$ python3 -q
>>> import numpy as np
>>> from numpy import linalg as LA
>>> np.set_printoptions(precision=2, suppress=True, linewidth=120, legacy="1.25")
>>> E = np.loadtxt("dump.csv", delimiter=",")
>>> print(E)
[[-1.13 -0.65  0.26 -1.18  0.05  0.39  1.37  2.4  -1.82 -1.26  0.42 -0.16]
 [-0.34 -2.57 -0.88 -0.65 -1.44  1.05 -0.81 -0.26  1.42 -1.09  0.37  0.92]
 [-0.9   0.87  0.16 -0.41  0.79 -0.08 -1.07  0.52 -0.22  0.55  0.2   3.44]
 [ 0.34 -0.91  0.65 -0.79 -0.46 -2.29  1.65  0.62  1.39  1.53  0.97  0.45]
 [ 0.79 -0.53 -1.78 -1.82 -0.41 -0.66 -1.29 -0.2  -1.87  1.61 -0.1  -0.46]
 [ 0.    0.58 -2.97  0.84  0.52  0.32  1.87 -0.48  0.03 -0.15  1.28  0.59]
 [-0.11 -1.4  -0.04  0.95  0.66 -2.28  0.19 -1.31 -1.32 -1.55 -1.03  0.72]
 [-1.58 -0.56  1.08 -0.23 -0.64  1.23  1.34 -2.2  -1.15  1.41  0.13  0.27]
 [ 1.46  1.6   0.58 -1.87 -1.26 -0.19  0.58 -1.27 -0.19 -1.76  0.6   0.62]
 [ 0.45  0.49 -0.53  0.88 -2.34  0.13  0.94  0.91 -0.23  0.5  -2.5   0.87]
 [ 0.56 -0.43 -0.28 -1.76  2.11  0.82  1.11 -0.31  0.99  0.06 -2.2   0.17]
 [ 2.81 -1.22  0.91  1.02  0.55  1.23  0.36  0.37 -1.03  0.46  0.75  0.9 ]]
>>> A2 = LA.invert(E)
Traceback (most recent call last):
  File "<python-input-5>", line 1, in <module>
    A2 = LA.invert(E)
         ^^^^^^^^^
AttributeError: module 'numpy.linalg' has no attribute 'invert'
>>> A2 = LA.inv(E)
>>> print((np.abs(A2) > 1e-9).astype(int))
[[1 1 1 1 1 0 1 1 1 1 1 1]
 [1 1 1 1 1 1 1 1 1 1 1 1]
 [1 1 1 1 1 1 1 1 1 1 1 1]
 [1 1 1 1 1 1 1 1 1 1 1 1]
 [1 1 1 1 1 1 1 1 1 1 1 1]
 [1 1 1 1 1 1 1 1 1 1 1 1]
 [1 1 1 1 1 1 1 1 1 1 1 1]
 [1 1 1 1 1 1 1 1 1 1 1 1]
 [1 1 1 1 1 1 1 1 1 1 1 1]
 [1 1 1 1 1 1 1 1 1 1 1 1]
 [1 1 1 1 1 1 1 1 1 1 1 1]
 [1 1 1 1 1 1 1 1 1 1 1 1]]
>>> print(A2.round(2) + 0)
[[-0.07 -0.02 -0.06  0.02  0.05  0.   -0.01 -0.1   0.09  0.03  0.04  0.18]
 [-0.04 -0.16  0.05 -0.06 -0.03  0.04 -0.09 -0.03  0.1   0.03 -0.03 -0.08]
 [ 0.02 -0.06  0.01  0.04 -0.11 -0.19  0.    0.07  0.04 -0.03 -0.02  0.06]
 [-0.07 -0.04 -0.03 -0.05 -0.11  0.05  0.06 -0.01 -0.12  0.05 -0.11  0.06]
 [ 0.   -0.09  0.05 -0.03 -0.03  0.03  0.04 -0.04 -0.08 -0.15  0.13  0.03]
 [ 0.02  0.07 -0.01 -0.14 -0.04  0.02 -0.14  0.08 -0.01  0.01  0.05  0.08]
 [ 0.09 -0.05 -0.07  0.1  -0.08  0.12  0.01  0.08  0.04  0.06  0.07  0.02]
 [ 0.15 -0.02  0.03  0.04 -0.01 -0.03 -0.08 -0.14 -0.08  0.06 -0.02  0.02]
 [-0.11  0.09 -0.01  0.09 -0.12  0.   -0.08 -0.07 -0.01 -0.01  0.06 -0.06]
 [-0.08 -0.07  0.03  0.1   0.1  -0.01 -0.1   0.09 -0.11  0.03  0.    0.03]
 [ 0.03  0.02  0.01  0.06 -0.01  0.08 -0.06  0.01  0.04 -0.16 -0.14  0.05]
 [-0.01  0.06  0.21  0.03 -0.03  0.04  0.04  0.02  0.04  0.05  0.01  0.06]]
>>> print(round(LA.det(E) * LA.det(A2), 2))
1.0
